% python3 -q
>>> import numpy as np
>>> from numpy import linalg as LA
>>> np.set_printoptions(precision=2, suppress=True, linewidth=100, sign=" ")
>>> def rd(a):
...     return np.round(a, 2) + 0
... 
>>> K = np.loadtxt("test4.csv", delimiter=",")
>>> print(rd(K))
[[-0.46  1.13  5.59  2.97 -0.94  3.07  4.73  5.57  1.17  8.74]
 [-7.23  2.18  1.72 -2.26 -3.85 -5.24 -0.19 -5.88 -2.85  0.21]
 [ 4.44 -6.93  5.04  1.47 -6.66  4.17 -5.05 -4.01  2.76  1.87]
 [ 2.13 -2.73  5.27 -1.24  8.43 -3.79  4.45 -6.19  5.27 -0.39]
 [-6.45  7.96 -0.53  3.44  5.36 -6.51 -3.43 -0.86  5.6   2.29]
 [ 4.28 -1.92 -3.42  5.24 -4.16 -7.8   2.26  2.   -0.9   4.18]
 [ 0.84 -5.34  5.4   7.84  5.17 -4.11 -3.11  2.03 -3.33  1.44]
 [-6.39 -8.43 -4.53 -1.36  0.83 -0.05  0.07  5.93  2.5   6.46]
 [ 0.04  2.67  4.18 -6.68  1.89 -6.47 -8.39  1.92  0.35  5.66]]
>>> x0 = np.array([1, 1, 4, 3, 1, 1, 0, 5, 1, 0])
>>> h1 = np.maximum(K @ x0, 0)
>>> print(rd(K.T @ h1))
[ -34.77 -115.41  635.41  581.08  231.92 -103.26   66.01  444.47  -25.67  681.94]
>>> f = np.array([-3, 2])
>>> print(rd(np.convolve(K[2], f)))
[-13.32  29.66 -28.97   5.66  22.94 -25.85  23.48   1.95 -16.32  -0.09   3.75]
>>> print(rd(np.cross(K[2, :3], K[5, :3])))
[ 33.4   36.76  21.11]
>>> t = np.radians(60)
>>> R = np.eye(10)
>>> R[5, 5] = R[1, 1] = np.cos(t)
>>> R[5, 1], R[1, 5] = -np.sin(t), np.sin(t)
>>> print(rd(R))
[[ 1.    0.    0.    0.    0.    0.    0.    0.    0.    0.  ]
 [ 0.    0.5   0.    0.    0.    0.87  0.    0.    0.    0.  ]
 [ 0.    0.    1.    0.    0.    0.    0.    0.    0.    0.  ]
 [ 0.    0.    0.    1.    0.    0.    0.    0.    0.    0.  ]
 [ 0.    0.    0.    0.    1.    0.    0.    0.    0.    0.  ]
 [ 0.   -0.87  0.    0.    0.    0.5   0.    0.    0.    0.  ]
 [ 0.    0.    0.    0.    0.    0.    1.    0.    0.    0.  ]
 [ 0.    0.    0.    0.    0.    0.    0.    1.    0.    0.  ]
 [ 0.    0.    0.    0.    0.    0.    0.    0.    1.    0.  ]
 [ 0.    0.    0.    0.    0.    0.    0.    0.    0.    1.  ]]
>>> Y = K @ R.T
>>> print(rd(LA.det(R)), np.trace(R))
1.0 9.0
>>> print(rd(LA.svd(K, compute_uv=False)), rd(LA.svd(Y, compute_uv=False)))
[ 20.    18.    16.2   14.58  13.12  11.81  10.63   9.57   8.61] [ 20.    18.    16.2   14.58  13.12  11.81  10.63   9.57   8.61]
